In [1]: import numpy as np

In [2]: from numpy import linalg as LA

In [3]: np.set_printoptions(precision=2, suppress=True, linewidth=200, sign=" ")

In [4]: data = np.array([[2, 0, 1, 2, 0, 0, 1],
   ...:     [2, 2, 1, 2, 0, 2, 1],
   ...:     [2, 2, 1, 2, 2, 2, 2],
   ...:     [0, 0, 1, 0, 0, 0, 1],
   ...:     [1, 2, 1, 0, 1, 2, 2],
   ...:     [0, 1, 0, 1, 1, 2, 2]])

In [5]: data[:, 5] = 3 * data[:, 1]

In [6]: data
Out[6]: 
array([[ 2,  0,  1,  2,  0,  0,  1],
       [ 2,  2,  1,  2,  0,  6,  1],
       [ 2,  2,  1,  2,  2,  6,  2],
       [ 0,  0,  1,  0,  0,  0,  1],
       [ 1,  2,  1,  0,  1,  6,  2],
       [ 0,  1,  0,  1,  1,  3,  2]])

In [7]: theta = np.radians(120)

In [8]: R = np.eye(7)

In [9]: R[6, 6] = R[0, 0] = np.cos(theta)

In [10]: R[6, 0], R[0, 6] = -np.sin(theta), np.sin(theta)

In [11]: R
Out[11]: 
array([[-0.5 ,  0.  ,  0.  ,  0.  ,  0.  ,  0.  ,  0.87],
       [ 0.  ,  1.  ,  0.  ,  0.  ,  0.  ,  0.  ,  0.  ],
       [ 0.  ,  0.  ,  1.  ,  0.  ,  0.  ,  0.  ,  0.  ],
       [ 0.  ,  0.  ,  0.  ,  1.  ,  0.  ,  0.  ,  0.  ],
       [ 0.  ,  0.  ,  0.  ,  0.  ,  1.  ,  0.  ,  0.  ],
       [ 0.  ,  0.  ,  0.  ,  0.  ,  0.  ,  1.  ,  0.  ],
       [-0.87,  0.  ,  0.  ,  0.  ,  0.  ,  0.  , -0.5 ]])

In [12]: M2 = data @ R.T

In [13]: M2
Out[13]: 
array([[-0.13,  0.  ,  1.  ,  2.  ,  0.  ,  0.  , -2.23],
       [-0.13,  2.  ,  1.  ,  2.  ,  0.  ,  6.  , -2.23],
       [ 0.73,  2.  ,  1.  ,  2.  ,  2.  ,  6.  , -2.73],
       [ 0.87,  0.  ,  1.  ,  0.  ,  0.  ,  0.  , -0.5 ],
       [ 1.23,  2.  ,  1.  ,  0.  ,  1.  ,  6.  , -1.87],
       [ 1.73,  1.  ,  0.  ,  1.  ,  1.  ,  3.  , -1.  ]])

In [14]: LA.svd(data, compute_uv=False), LA.svd(M2, compute_uv=False)
Out[14]: 
(array([ 12.79,   3.28,   2.09,   1.43,   0.99,   0.41]),
 array([ 12.79,   3.28,   2.09,   1.43,   0.99,   0.41]))

In [15]: round(float(LA.det(R)), 2), np.trace(R)
Out[15]: (1.0, np.float64(4.0))

In [16]: np.allclose(LA.norm(data, axis=1), LA.norm(M2, axis=1))
Out[16]: True

In [17]: w1 = np.array([[2, 1], [0, 3], [2, 2], [1, 0], [1, 1], [2, 1], [0, 2]])

In [18]: coef = np.array([-2, -1])

In [19]: H = np.maximum(data @ w1 + coef, 0)

In [20]: (H > 0).astype(int)
Out[20]: 
array([[ 1,  1],
       [ 1,  1],
       [ 1,  1],
       [ 0,  1],
       [ 1,  1],
       [ 1,  1]])

In [21]: H
Out[21]: 
array([[  6,   5],
       [ 18,  17],
       [ 20,  21],
       [  0,   3],
       [ 15,  19],
       [  6,  10]])

In [22]: (H > 0).mean(axis=0)
Out[22]: array([ 0.83,  1.  ])

In [23]: basis = np.array([[0, 1, 0], [2, 1, 0]])

In [24]: (H @ basis).round(6).argmax(axis=1)
Out[24]: array([ 1,  1,  0,  0,  0,  0])

In [25]: w1 @ basis
Out[25]: 
array([[ 2,  3,  0],
       [ 6,  3,  0],
       [ 4,  4,  0],
       [ 0,  1,  0],
       [ 2,  2,  0],
       [ 2,  3,  0],
       [ 4,  2,  0]])

In [26]: Q, R = LA.qr(H)

In [27]: Q @ R
Out[27]: 
array([[  6.,   5.],
       [ 18.,  17.],
       [ 20.,  21.],
       [  0.,   3.],
       [ 15.,  19.],
       [  6.,  10.]])

In [28]: np.trace(Q @ Q.T)
Out[28]: np.float64(2.0)

In [29]: Q.shape, R.shape
Out[29]: ((6, 2), (2, 2))

In [30]: M2 = data / np.sqrt((data ** 2).mean(axis=1, keepdims=True))

In [31]: LA.matrix_rank(M2) == LA.matrix_rank(data)
Out[31]: np.True_

In [32]: LA.norm(M2, axis=1)
Out[32]: array([ 2.65,  2.65,  2.65,  2.65,  2.65,  2.65])
